$ ipython --no-banner

In [1]: import numpy as np

In [2]: np.set_printoptions(suppress=True, linewidth=120)

In [3]: feats = np.loadtxt("arr.csv", delimiter=",")

In [4]: print(feats)
[[  4.801    5.4564  -6.2901  17.2845  -2.9765]
 [  1.0969   8.9625 -16.8085   4.2724  -4.2063]
 [ -7.5104   8.7646   4.5565 -10.8643 -11.3129]
 [  8.0706   0.3442 -12.5247  12.8642  -3.5199]
 [-15.7962   7.9877  -4.678   -5.0255   6.2878]
 [ 18.109   -4.2919  -1.1373  -6.9946  -1.8509]
 [-11.9996 -10.5421  -2.666   11.4845   2.4233]
 [ -3.2908  -5.119   11.6423  13.7706  -6.1477]
 [-12.1663  -6.0912   5.8433   0.0749  13.4436]
 [  2.8778   6.5897  -1.6534  18.4731   2.0749]
 [  3.6979   7.5999  -2.1789  -7.8455  16.1947]
 [ -2.3556  -3.7097 -15.6574  11.5328   1.5898]
 [ -4.8367   3.525   10.2361   2.6411 -15.888 ]
 [  6.2427  -5.2916  10.9708   9.2273 -11.2928]
 [ -4.3927 -10.9004   1.6712  15.8507  -2.8014]
 [  4.7193  13.979   11.2759   4.9728  -5.5174]
 [ -6.4277   2.6775  15.9774   9.8039   0.3501]
 [ 12.1701  -6.2375   9.3836  10.4937   3.8485]
 [  9.918    9.7617  -6.7478 -12.6804   0.1377]
 [ 13.4791 -11.6822  -5.8112  -6.1376   3.225 ]
 [  2.0713  14.3394  13.4186  -1.8119   2.5978]
 [-17.7079  -4.1919   4.2866   5.0644   4.9835]
 [  0.5714  -3.357  -12.1505  12.4175   9.3046]
 [ 17.078   -6.9381   7.3324  -1.8302   1.7577]
 [ -6.3525   3.5593 -12.5755  -0.3693  13.7368]
 [ -4.0563  -5.5199  18.6533  -2.2594   0.1595]
 [-10.9723  -1.2314  15.5934  -5.0735  -3.0329]
 [ 15.613    4.6053   9.8223  -4.774    3.9695]
 [ -6.4938  -9.4802 -10.5006   4.3768  11.7701]
 [-11.3345 -13.7251  -1.4522  -6.4012  -6.3296]]

In [5]: other = feats / np.sqrt((feats ** 2).mean(axis=1, keepdims=True))

In [6]: print(other[20].round(4))
[ 0.2316  1.6032  1.5002 -0.2026  0.2904]

In [7]: print(np.linalg.matrix_rank(feats - feats.mean(axis=1, keepdims=True)))
4

In [8]: print(np.linalg.matrix_rank(other) == np.linalg.matrix_rank(feats))
True

In [9]: print(np.round(np.linalg.norm(other, axis=1), 4))
[2.2361 2.2361 2.2361 2.2361 2.2361 2.2361 2.2361 2.2361 2.2361 2.2361 2.2361 2.2361 2.2361 2.2361 2.2361 2.2361 2.2361
 2.2361 2.2361 2.2361 2.2361 2.2361 2.2361 2.2361 2.2361 2.2361 2.2361 2.2361 2.2361 2.2361]

In [10]: Xs = feats - feats.mean(axis=0)

In [11]: left, sv, Vh = np.linalg.svd(Xs, full_matrices=False)

In [12]: print(round(float((sv ** 2).sum() ** 2 / (sv ** 4).sum()), 4))
4.4536

In [13]: print(np.abs(left[:, 0]).argmax())
11

In [14]: print(np.round(sv ** 2 / (sv ** 2).sum(), 4))
[0.2925 0.2556 0.2066 0.1436 0.1017]

In [15]: print(np.searchsorted(np.cumsum(sv ** 2) / (sv ** 2).sum(), 0.9) + 1)
5
